% python3 -q
>>> import numpy as np
>>> np.set_printoptions(precision=2, suppress=True, linewidth=140, floatmode="fixed")
>>> F = np.load("arr.npy")
>>> F
array([[ 2.52,  0.17,  0.58,  0.64],
       [ 0.47,  1.05, -2.23,  0.95],
       [-0.40,  2.13,  0.76,  0.98],
       [-1.04, -1.09,  0.46,  1.99]])
>>> U, sv, Vt = np.linalg.svd(F, full_matrices=False)
>>> sv
array([3.00, 2.70, 2.43, 2.19])
>>> np.cumsum(sv ** 2) / np.sum(sv ** 2)
array([0.33, 0.60, 0.82, 1.00])
>>> np.allclose(U * sv @ Vt, F)
True
>>> np.round(U.T @ U, 2) + 0
array([[1.00, 0.00, 0.00, 0.00],
       [0.00, 1.00, 0.00, 0.00],
       [0.00, 0.00, 1.00, 0.00],
       [0.00, 0.00, 0.00, 1.00]])
>>> round(float(np.sqrt((sv ** 2).sum())), 2), round(np.linalg.norm(F), 2)
(5.2, np.float64(5.2))
>>> np.round(U.T @ F @ Vt.T, 2) + 0
array([[3.00, 0.00, 0.00, 0.00],
       [0.00, 2.70, 0.00, 0.00],
       [0.00, 0.00, 2.43, 0.00],
       [0.00, 0.00, 0.00, 2.19]])
>>> proj = np.triu(np.array([[-7, 9, -3, 0], [3, -6, 9, 3], [-3, 6, -1, 4], [0, 3, 7, 7]]), 1) + np.eye(4)
>>> B = proj @ F @ np.linalg.inv(proj)
>>> np.poly(B)
array([  1.00,  -6.32,  20.13, -40.42,  43.11])
>>> round(np.linalg.det(B), 2)
np.float64(43.11)
>>> np.linalg.norm(F, axis=1).argmax()
np.int64(1)
>>> np.linalg.norm(F, axis=0)
array([2.80, 2.62, 2.47, 2.50])
>>> round(float(np.linalg.norm(F, "nuc")), 2)
10.32
>>> np.linalg.norm(F, axis=1)
array([2.67, 2.68, 2.50, 2.54])
>>> np.round(F[1] @ F[2], 2)
np.float64(1.28)
>>> np.round(np.linalg.norm(F[1], 1), 2), round(float(np.linalg.norm(F[1], np.inf)), 2)
(np.float64(4.7), 2.23)
>>> round(float(np.linalg.norm(F[1] - F[2])), 2)
3.3
>>> W0 = np.load("dump.npy")
>>> W0
array([[ 34, -25,   3,  14],
       [-25,  25, -12,  -2],
       [  3, -12,  25, -20],
       [ 14,  -2, -20,  24]])
>>> T = np.stack([W0, 3 * W0, W0[::-1]])
>>> T.shape
(3, 4, 4)
>>> np.round(np.linalg.det(T), 2) + 0
array([0.00, 0.00, 0.00])
>>> (T @ W0.T).shape
(3, 4, 4)
>>> np.einsum("bij,cij->bc", T, T)
array([[ 5738, 17214,   334],
       [17214, 51642,  1002],
       [  334,  1002,  5738]])
>>> np.linalg.norm(T, axis=(1, 2))
array([ 75.75, 227.25,  75.75])
>>> X = np.loadtxt("test19.csv", delimiter=",")
>>> X
array([[  9.00,   6.00,  15.00,   0.00],
       [-12.00,  -8.00, -20.00,   0.00],
       [ -3.00,  -2.00,  -5.00,   0.00]])
>>> # rank 1
>>> B = np.array([[-5, 0, -3], [-8, 8, -6], [-3, 0, 3], [0, 7, -7]])
>>> np.linalg.matrix_rank(np.vstack([X, B.T]))
np.int64(4)
>>> np.linalg.matrix_rank(X @ B)
np.int64(1)
>>> np.einsum("ij,ij->i", X, X)
array([342.00, 608.00,  38.00])
>>> B.T @ X.T
array([[-138.00,  184.00,   46.00],
       [  48.00,  -64.00,  -16.00],
       [ -18.00,   24.00,    6.00]])
>>> U, sv, Vt = np.linalg.svd(X)
>>> sv.round(2) + 0
array([31.43,  0.00,  0.00])
>>> np.argmax(sv[:-1] / (sv[1:] + 1e-6)) + 1
np.int64(1)
>>> B = U[:, :1] @ np.diag(sv[:1]) @ Vt[:1]
>>> np.linalg.matrix_rank(X, rtol=0.05)
np.int64(1)
>>> X @ np.linalg.pinv(X) @ X
array([[  9.00,   6.00,  15.00,   0.00],
       [-12.00,  -8.00, -20.00,   0.00],
       [ -3.00,  -2.00,  -5.00,   0.00]])
>>> np.unique(X.round(6), axis=0).shape
(3, 4)
>>> round(float(np.trace(np.linalg.pinv(X) @ X)), 2)
1.0
>>> np.linalg.lstsq(X[:-1].T, X[-1])[2]
np.int32(1)
>>> np.round(np.linalg.norm(X, "nuc"), 2)
np.float64(31.43)
>>> np.linalg.norm(X, axis=0)
array([15.30, 10.20, 25.50,  0.00])
>>> round(float(np.linalg.norm(X, 2)), 2)
31.43
>>> np.linalg.norm(X, axis=1)
array([18.49, 24.66,  6.16])
>>> np.linalg.norm(X, axis=1).argmax()
np.int64(1)
>>> np.allclose(W0, W0.T)
True
>>> np.round(np.linalg.det(W0), 2)
np.float64(-0.0)
>>> np.allclose(W0 @ W0.T, W0.T @ W0)
True
>>> feats = np.load("m.npy")
>>> feats
array([[ 1, -1,  1, -1,  1, -1,  1, -1],
       [ 1, -1, -1,  1,  1, -1, -1,  1],
       [ 1,  1,  1,  1, -1, -1, -1, -1]])
>>> T = np.stack([feats, 2 * feats, feats[::-1]])
>>> (T @ feats.T).shape
(3, 3, 3)
>>> np.linalg.matrix_rank(T.reshape(3, -1))
np.int64(2)
>>> np.linalg.norm(T, axis=(1, 2))
array([4.90, 9.80, 4.90])
>>> B = feats / np.sqrt((feats ** 2).mean(axis=1, keepdims=True))
>>> np.linalg.matrix_rank(feats - feats.mean(axis=1, keepdims=True))
np.int64(3)
>>> np.linalg.norm(B, axis=1)
array([2.83, 2.83, 2.83])
>>> B[0]
array([ 1.00, -1.00,  1.00, -1.00,  1.00, -1.00,  1.00, -1.00])
>>> feats - feats.mean(axis=1, keepdims=True)
array([[ 1.00, -1.00,  1.00, -1.00,  1.00, -1.00,  1.00, -1.00],
       [ 1.00, -1.00, -1.00,  1.00,  1.00, -1.00, -1.00,  1.00],
       [ 1.00,  1.00,  1.00,  1.00, -1.00, -1.00, -1.00, -1.00]])
>>> B = np.array([[-3, 4],
...     [3, 4],
...     [-3, -3],
...     [5, -2],
...     [1, -3],
...     [-1, -2],
...     [3, 3],
...     [3, 5]])
>>> np.einsum("ij->j", feats)
array([ 3, -1,  1,  1,  1, -3, -1, -1])
>>> np.einsum("ij,ij->i", feats, feats)
array([8, 8, 8])
>>> np.einsum("ik,kj->ij", feats, B)
array([[-12,  -4],
       [  4,   2],
       [ -4,   0]])
>>> feats @ B
array([[-12,  -4],
       [  4,   2],
       [ -4,   0]])
>>> np.linalg.matrix_rank(feats @ B)
np.int64(2)
>>> rng = np.random.default_rng(4772)
>>> B = feats + rng.integers(-2, 3, (3, 1)) @ rng.integers(-2, 3, (1, 8))
>>> B
array([[ 1,  3,  1, -1,  5, -5,  5,  1],
       [ 1, -1, -1,  1,  1, -1, -1,  1],
       [ 1, -1,  1,  1, -3,  1, -3, -2]])
>>> np.abs(B - feats).sum(axis=1)
array([18,  0,  9])
>>> B[0] @ B[2]
np.int64(-39)
>>> np.linalg.norm(B, axis=0)
array([1.73, 3.32, 1.73, 1.73, 5.92, 5.20, 5.92, 2.45])
>>> round(float(np.linalg.norm(B, 2)), 2)
10.35
>>> np.round(np.linalg.norm(B, "nuc"), 2)
np.float64(15.99)
>>> E = np.load("out16.npy")
>>> E
array([[-2,  1,  2],
       [ 0, -2,  3],
       [ 2,  0, -1],
       [-2,  1,  2]])
>>> O = E.astype(float).copy()
>>> for j in range(3):
...     O[:, j] -= O[:, :j] @ (O[:, :j].T @ O[:, j])
...     O[:, j] /= np.linalg.norm(O[:, j])
... 
>>> np.round(O.T @ E, 2) + 0
array([[ 3.46, -1.15, -2.89],
       [ 0.00,  2.16, -2.47],
       [ 0.00,  0.00,  1.89]])
>>> O
array([[-0.58,  0.15,  0.38],
       [ 0.00, -0.93,  0.38],
       [ 0.58,  0.31,  0.76],
       [-0.58,  0.15,  0.38]])
>>> B = np.array([[-2, 1, -2], [-3, 3, 1]])
>>> cent = np.kron(B, E)
>>> cent.shape
(8, 9)
>>> round(np.linalg.norm(cent, 2), 2), np.round(np.linalg.norm(B, 2) * np.linalg.norm(E, 2), 2)
(np.float64(23.99), np.float64(23.99))
>>> cent
array([[ 4, -2, -4, -2,  1,  2,  4, -2, -4],
       [ 0,  4, -6,  0, -2,  3,  0,  4, -6],
       [-4,  0,  2,  2,  0, -1, -4,  0,  2],
       [ 4, -2, -4, -2,  1,  2,  4, -2, -4],
       [ 6, -3, -6, -6,  3,  6, -2,  1,  2],
       [ 0,  6, -9,  0, -6,  9,  0, -2,  3],
       [-6,  0,  3,  6,  0, -3,  2,  0, -1],
       [ 6, -3, -6, -6,  3,  6, -2,  1,  2]])
>>> np.linalg.matrix_rank(cent)
np.int64(6)
>>> B = E / np.sqrt((E ** 2).mean(axis=1, keepdims=True))
>>> np.linalg.matrix_rank(E - E.mean(axis=1, keepdims=True))
np.int64(2)
>>> E - E.mean(axis=1, keepdims=True)
array([[-2.33,  0.67,  1.67],
       [-0.33, -2.33,  2.67],
       [ 1.67, -0.33, -1.33],
       [-2.33,  0.67,  1.67]])
>>> ang = np.sort(rng.uniform(-2, 2, 24))
>>> data = np.c_[ang, ang ** 2, ang ** 3] @ np.array([[3, 4, 1], [5, -3, -1], [-1, -5, 4]])
>>> data
array([[ 21.55,  19.32, -37.18],
       [ 20.95,  18.42, -36.09],
       [ 14.03,   8.80, -23.84],
       [  7.50,   1.41, -12.98],
       [  5.77,  -0.13, -10.24],
       [  0.89,  -2.58,  -2.86],
       [ -0.30,  -1.84,  -0.90],
       [ -0.34,  -1.75,  -0.81],
       [ -0.19,  -0.31,  -0.08],
       [ -0.15,  -0.23,  -0.06],
       [ -0.12,  -0.18,  -0.05],
       [  0.64,   0.56,   0.16],
       [  0.67,   0.58,   0.17],
       [  1.97,   0.80,   0.51],
       [  3.38,   0.24,   1.10],
       [  4.60,  -0.76,   1.85],
       [  5.88,  -2.28,   2.88],
       [  7.62,  -5.12,   4.72],
       [  8.08,  -6.00,   5.29],
       [  8.67,  -7.26,   6.10],
       [  9.36,  -8.85,   7.11],
       [  9.66,  -9.57,   7.58],
       [ 12.66, -18.64,  13.40],
       [ 14.31, -25.04,  17.56]])
>>> Ac = (data - data.mean(axis=0)) / data.std(axis=0)
>>> Ac.std(axis=0)
array([1.00, 1.00, 1.00])
>>> np.argwhere(np.abs(Ac) > 2)
array([[ 0,  0],
       [ 0,  1],
       [ 0,  2],
       [ 1,  0],
       [ 1,  1],
       [ 1,  2],
       [23,  1]])
>>> b = np.linalg.lstsq(np.delete(Ac, 1, axis=1), Ac[:, 1])[0]
>>> np.abs(b).argmax()
np.int64(1)
>>> round(1 - np.var(Ac[:, 1] - np.delete(Ac, 1, axis=1) @ b), 2)
np.float64(0.92)
>>> data @ data
Traceback (most recent call last):
  File "<python-input-104>", line 1, in <module>
    data @ data
    ~~~~~^~~~~~
ValueError: matmul: Input operand 1 has a mismatch in its core dimension 0, with gufunc signature (n?,k),(k,m?)->(n?,m?) (size 24 is different from 3)
>>> cov = data.T @ data
>>> np.diag(cov)
array([2007.41, 2071.62, 4232.23])
>>> np.linalg.matrix_rank(cov)
np.int64(3)
>>> np.linalg.svd(data, compute_uv=False) ** 2
array([6203.26, 2021.05,   86.95])
>>> np.allclose(cov, cov.T)
True
>>> (data @ data.T).shape
(24, 24)
>>> D = np.linalg.norm(data[:, None] - data[None], axis=-1)
>>> D[2].round(6).argsort(kind="stable")[:4]
array([2, 3, 1, 4])
>>> np.linalg.matrix_rank(D ** 2)
np.int64(5)
>>> np.unravel_index(D.round(6).argmax(), D.shape)
(np.int64(0), np.int64(23))
>>> D.shape
(24, 24)
>>> O, r_ = np.linalg.qr(data)
>>> O.shape, r_.shape
((24, 3), (3, 3))
>>> O @ r_
array([[ 21.55,  19.32, -37.18],
       [ 20.95,  18.42, -36.09],
       [ 14.03,   8.80, -23.84],
       [  7.50,   1.41, -12.98],
       [  5.77,  -0.13, -10.24],
       [  0.89,  -2.58,  -2.86],
       [ -0.30,  -1.84,  -0.90],
       [ -0.34,  -1.75,  -0.81],
       [ -0.19,  -0.31,  -0.08],
       [ -0.15,  -0.23,  -0.06],
       [ -0.12,  -0.18,  -0.05],
       [  0.64,   0.56,   0.16],
       [  0.67,   0.58,   0.17],
       [  1.97,   0.80,   0.51],
       [  3.38,   0.24,   1.10],
       [  4.60,  -0.76,   1.85],
       [  5.88,  -2.28,   2.88],
       [  7.62,  -5.12,   4.72],
       [  8.08,  -6.00,   5.29],
       [  8.67,  -7.26,   6.10],
       [  9.36,  -8.85,   7.11],
       [  9.66,  -9.57,   7.58],
       [ 12.66, -18.64,  13.40],
       [ 14.31, -25.04,  17.56]])
>>> J = np.array([[0.0, 0.0, 0.0, 0.0],
...     [0.0, 0.0, 0.0, 2.0],
...     [0.0, 0.0, 0.0, 2.0],
...     [0.0, 2.0, 2.0, 0.0]])
>>> # columns 1 and 2 are equal
>>> round(float(np.linalg.eigvalsh(J).min()), 2)
-2.83
>>> np.all(np.linalg.eigvalsh(J) > 0)
np.False_
>>> np.argsort(-np.linalg.norm(J, axis=0).round(6), kind="stable")[:3]
array([3, 1, 2])
>>> np.linalg.matrix_rank(J, rtol=0.1)
np.int64(2)
>>> [round(float(x), 2) for x in np.linalg.svd(J, compute_uv=False)[:3]]
[2.83, 2.83, 0.0]
>>> round(np.linalg.norm(J, 2) / np.linalg.norm(J), 2)
np.float64(0.71)
>>> cov = J.T @ J
>>> np.linalg.matrix_rank(cov)
np.int64(2)
>>> np.diag(cov)
array([0.00, 4.00, 4.00, 8.00])
>>> cov
array([[0.00, 0.00, 0.00, 0.00],
       [0.00, 4.00, 4.00, 0.00],
       [0.00, 4.00, 4.00, 0.00],
       [0.00, 0.00, 0.00, 8.00]])
>>> np.linalg.eigvalsh(cov)[::-1]
array([8.00, 8.00, 0.00, 0.00])
>>> np.linalg.svd(J, compute_uv=False) ** 2
array([8.00, 8.00, 0.00, 0.00])
>>> evals, vecs = np.linalg.eigh(J)
>>> vec = np.array([-2, 7, 0, -1])
>>> np.round(np.linalg.eigvalsh(J[1:, 1:]), 2) + 0
array([-2.83,  0.00,  2.83])
>>> (np.sign(vecs[:, -1].round(6)) == np.sign(vecs[0, -1].round(6))).astype(int)
array([1, 0, 0, 0])
>>> round(vec @ J @ vec / (vec @ vec), 2), np.round(evals[0], 2), round(float(evals[-1]), 2)
(np.float64(-0.52), np.float64(-2.83), 2.83)
>>> r = np.linalg.matrix_rank(J)
>>> r
np.int64(2)
>>> N = np.linalg.svd(J)[2][r:].T
>>> N @ N.T
array([[ 1.00,  0.00,  0.00,  0.00],
       [ 0.00,  0.50, -0.50,  0.00],
       [ 0.00, -0.50,  0.50,  0.00],
       [ 0.00,  0.00,  0.00,  0.00]])
>>> [int(np.linalg.matrix_rank(np.delete(J, i, axis=0))) for i in range(4)]
[2, 2, 2, 1]
>>> [int(np.linalg.matrix_rank(J[:, :j + 1])) for j in range(4)]
[0, 1, 1, 2]
>>> [int(np.linalg.matrix_rank(J[:i])) for i in range(1, len(J) + 1)]
[0, 1, 1, 2]
>>> arr = np.load("case9.npy")
>>> arr
array([[ 3.00,  5.00,  0.00,  0.00],
       [ 5.00, -3.00,  5.00,  0.00],
       [ 0.00,  5.00,  1.00,  5.00],
       [ 0.00,  0.00,  5.00,  1.00]])
>>> # symmetric, so the eigenvalues are real
>>> vec = np.array([0, 3, 2, 0])
>>> rhs = arr @ vec
>>> rhs
array([15.00,  1.00, 17.00, 10.00])
>>> np.round(np.linalg.solve(arr, 2 * rhs), 2) + 0
array([0.00, 6.00, 4.00, 0.00])
>>> np.round(np.linalg.solve(arr, rhs + arr[:, 2]), 2) + 0
array([0.00, 3.00, 3.00, 0.00])
>>> np.linalg.solve(arr.T, arr[2])
array([0.00, 0.00, 1.00, 0.00])
